>>> import numpy as np
>>> np.set_printoptions(suppress=True, linewidth=120)
>>> W0 = np.load("arr.npy")
>>> W0
array([[-1,  2,  1, -3, -3,  1,  2,  3,  1],
       [ 2, -1,  2,  1, -3, -3,  1,  2,  3],
       [ 1,  2, -1,  2,  1, -3, -3,  1,  2],
       [-3,  1,  2, -1,  2,  1, -3, -3,  1],
       [-3, -3,  1,  2, -1,  2,  1, -3, -3],
       [ 1, -3, -3,  1,  2, -1,  2,  1, -3],
       [ 2,  1, -3, -3,  1,  2, -1,  2,  1],
       [ 3,  2,  1, -3, -3,  1,  2, -1,  2],
       [ 1,  3,  2,  1, -3, -3,  1,  2, -1]])
>>> evals, evecs = np.linalg.eigh(W0)
>>> np.round(np.linalg.svd(W0, compute_uv=False), 1)
array([11.2,  8.2,  8.1,  7.7,  4.5,  3.5,  2. ,  1. ,  0.6])
>>> (evals > 1e-8).sum(), (evals < -1e-8).sum()
(np.int64(2), np.int64(7))
>>> np.round(np.abs(evecs[:, -1]), 1)
array([0.4, 0.4, 0.1, 0.2, 0.5, 0.2, 0.1, 0.4, 0.4])
>>> np.round(evecs.T @ evecs, 1) + 0
array([[1., 0., 0., 0., 0., 0., 0., 0., 0.],
       [0., 1., 0., 0., 0., 0., 0., 0., 0.],
       [0., 0., 1., 0., 0., 0., 0., 0., 0.],
       [0., 0., 0., 1., 0., 0., 0., 0., 0.],
       [0., 0., 0., 0., 1., 0., 0., 0., 0.],
       [0., 0., 0., 0., 0., 1., 0., 0., 0.],
       [0., 0., 0., 0., 0., 0., 1., 0., 0.],
       [0., 0., 0., 0., 0., 0., 0., 1., 0.],
       [0., 0., 0., 0., 0., 0., 0., 0., 1.]])
>>> np.unique(evals.round(6) + 0, return_counts=True)[1]
array([1, 1, 1, 1, 1, 1, 1, 1, 1])
>>> round(float(evals.sum()), 1), np.trace(W0)
(-9.0, np.int64(-9))
>>> other = W0 / np.sqrt((W0 ** 2).mean(axis=1, keepdims=True))
>>> np.linalg.matrix_rank(other) == np.linalg.matrix_rank(W0)
np.True_
>>> np.round(np.linalg.norm(other, axis=1), 1)
array([3., 3., 3., 3., 3., 3., 3., 3., 3.])
>>> other[0].round(1)
array([-0.5,  1. ,  0.5, -1.4, -1.4,  0.5,  1. ,  1.4,  0.5])
>>> rng = np.random.default_rng(279356)
>>> idx = rng.permutation(9)
>>> other = W0[:, idx] * rng.choice([-1, 1], 9)
>>> other
array([[ 3,  3, -1, -1, -2, -1, -3, -2,  1],
       [ 2, -1, -3, -2, -1,  3, -3,  1, -2],
       [ 1, -2, -2,  1,  3,  3,  1, -2, -1],
       [-3,  1, -1, -2,  3, -1,  2, -1,  3],
       [-3, -2,  3, -1, -1, -2, -1,  3,  3],
       [ 1, -1,  3,  3, -2,  1,  2,  3, -1],
       [ 2,  3, -1,  3,  1, -2,  1, -1, -2],
       [-1,  3, -2, -1, -2, -1, -3, -2, -3],
       [ 2, -1,  1, -2, -1,  3, -3, -3, -1]])
>>> U, _, vt = np.linalg.svd(W0.T @ other)
>>> np.round(U @ vt, 1) + 0
array([[ 0.,  0.,  0.,  0.,  0.,  0.,  0.,  0., -1.],
       [ 0.,  0.,  0.,  0.,  0.,  0.,  0., -1.,  0.],
       [ 0.,  0.,  0., -1.,  0.,  0.,  0.,  0.,  0.],
       [ 0., -1.,  0.,  0.,  0.,  0.,  0.,  0.,  0.],
       [ 0.,  0.,  0.,  0.,  0.,  0.,  1.,  0.,  0.],
       [ 0.,  0.,  0.,  0.,  0., -1.,  0.,  0.,  0.],
       [ 0.,  0.,  0.,  0., -1.,  0.,  0.,  0.,  0.],
       [ 1.,  0.,  0.,  0.,  0.,  0.,  0.,  0.,  0.],
       [ 0.,  0., -1.,  0.,  0.,  0.,  0.,  0.,  0.]])
